% python3 -q
>>> import numpy as np
>>> import numpy.linalg as la
>>> np.set_printoptions(precision=2, suppress=True, linewidth=160)
>>> tidy = lambda a: np.round(a, 2) + 0
>>> feats = np.load("w.npy")
>>> print(tidy(feats))
[[-0.58  0.48  0.04 -0.36 -0.14  0.32  0.43]
 [-0.25 -0.61  0.19 -0.23 -0.55  0.32 -0.27]
 [ 0.41 -0.26 -0.38  0.12 -0.11  0.47  0.6 ]
 [-0.25 -0.46 -0.16 -0.42  0.72  0.01  0.07]
 [ 0.17 -0.06 -0.29 -0.53 -0.37 -0.64  0.22]
 [-0.58 -0.18 -0.5   0.54 -0.12 -0.26  0.07]
 [-0.08 -0.27  0.67  0.23  0.03 -0.31  0.56]]
>>> # keeps lengths
>>> rng = np.random.default_rng(86)
>>> lab = rng.permutation(7)
>>> lab
array([6, 2, 4, 1, 5, 0, 3])
>>> B = feats[lab][:, lab]
>>> tidy(np.sort(np.abs(la.eigvals(B))))
array([1., 1., 1., 1., 1., 1., 1.])
>>> mat = np.loadtxt("m.csv", delimiter=",")
>>> print(mat)
[[  4.  -3.  -8.   4.  -3.  -8.   0.  -2.  -1.   7.  -2.]
 [  0.   0.   0.   0.   0.   0.   0.   0.   0.   0.   0.]
 [  8.  -6. -16.   8.  -6. -16.   0.  -4.  -2.  14.  -4.]
 [ -4.   3.   8.  -4.   3.   8.   0.   2.   1.  -7.   2.]
 [ -8.   6.  16.  -8.   6.  16.   0.   4.   2. -14.   4.]
 [-12.   9.  24. -12.   9.  24.   0.   6.   3. -21.   6.]
 [  0.   0.   0.   0.   0.   0.   0.   0.   0.   0.   0.]
 [  8.  -6. -16.   8.  -6. -16.   0.  -4.  -2.  14.  -4.]]
>>> np.unique(mat.round(6), axis=0).shape
(6, 11)
>>> tidy(np.trace(la.pinv(mat) @ mat))
np.float64(1.0)
>>> la.lstsq(mat[:-1].T, mat[-1])[2]
np.int32(1)
>>> np.allclose(mat[:-1].T @ la.lstsq(mat[:-1].T, mat[-1])[0], mat[-1])
True
>>> left, sv, Vh = la.svd(mat)
>>> vecs = Vh[:(sv > 1e-8).sum()]
>>> x = mat[5] + -2 * mat[6] + rng.integers(2) * np.eye(11)[6]
>>> x
array([-12.,   9.,  24., -12.,   9.,  24.,   0.,   6.,   3., -21.,   6.])
>>> print(tidy(np.diag(vecs.T @ vecs)))
[0.07 0.04 0.27 0.07 0.04 0.27 0.   0.02 0.   0.21 0.02]
>>> np.allclose(vecs.T @ vecs @ x, x)
True
>>> tidy(la.norm(x - vecs.T @ vecs @ x))
np.float64(0.0)
>>> la.matrix_rank(np.vstack([mat, x]))
np.int64(1)
>>> rank = la.matrix_rank(mat)
>>> rank
np.int64(1)
>>> ns = la.svd(mat)[2][rank:].T
>>> [int(la.matrix_rank(np.delete(mat, i, axis=0))) for i in range(8)]
[1, 1, 1, 1, 1, 1, 1, 1]
>>> print(la.matrix_rank(mat.T @ mat), la.matrix_rank(mat @ mat.T))
1 1
>>> print([int(la.matrix_rank(mat[:i])) for i in range(1, len(mat) + 1)])
[1, 1, 1, 1, 1, 1, 1, 1]
>>> [int(la.matrix_rank(mat[:, :j + 1])) for j in range(11)]
[1, 1, 1, 1, 1, 1, 1, 1, 1, 1, 1]
>>> print(ns.shape)
(11, 10)
>>> la.cond(mat) > 100
np.True_
>>> np.argsort(-la.norm(mat, axis=0).round(6), kind="stable")[:3]
array([2, 5, 9])
>>> B = mat[0, 0] * mat[1:] - np.outer(mat[1:, 0], mat[0])
>>> B
array([[0., 0., 0., 0., 0., 0., 0., 0., 0., 0., 0.],
       [0., 0., 0., 0., 0., 0., 0., 0., 0., 0., 0.],
       [0., 0., 0., 0., 0., 0., 0., 0., 0., 0., 0.],
       [0., 0., 0., 0., 0., 0., 0., 0., 0., 0., 0.],
       [0., 0., 0., 0., 0., 0., 0., 0., 0., 0., 0.],
       [0., 0., 0., 0., 0., 0., 0., 0., 0., 0., 0.],
       [0., 0., 0., 0., 0., 0., 0., 0., 0., 0., 0.]])
>>> print(np.flatnonzero(~B.round(6).any(axis=1)))
[0 1 2 3 4 5 6]
>>> print(mat[:, 0] / mat[0, 0])
[ 1.  0.  2. -1. -2. -3.  0.  2.]
>>> print(la.matrix_rank(B), la.matrix_rank(mat))
0 1
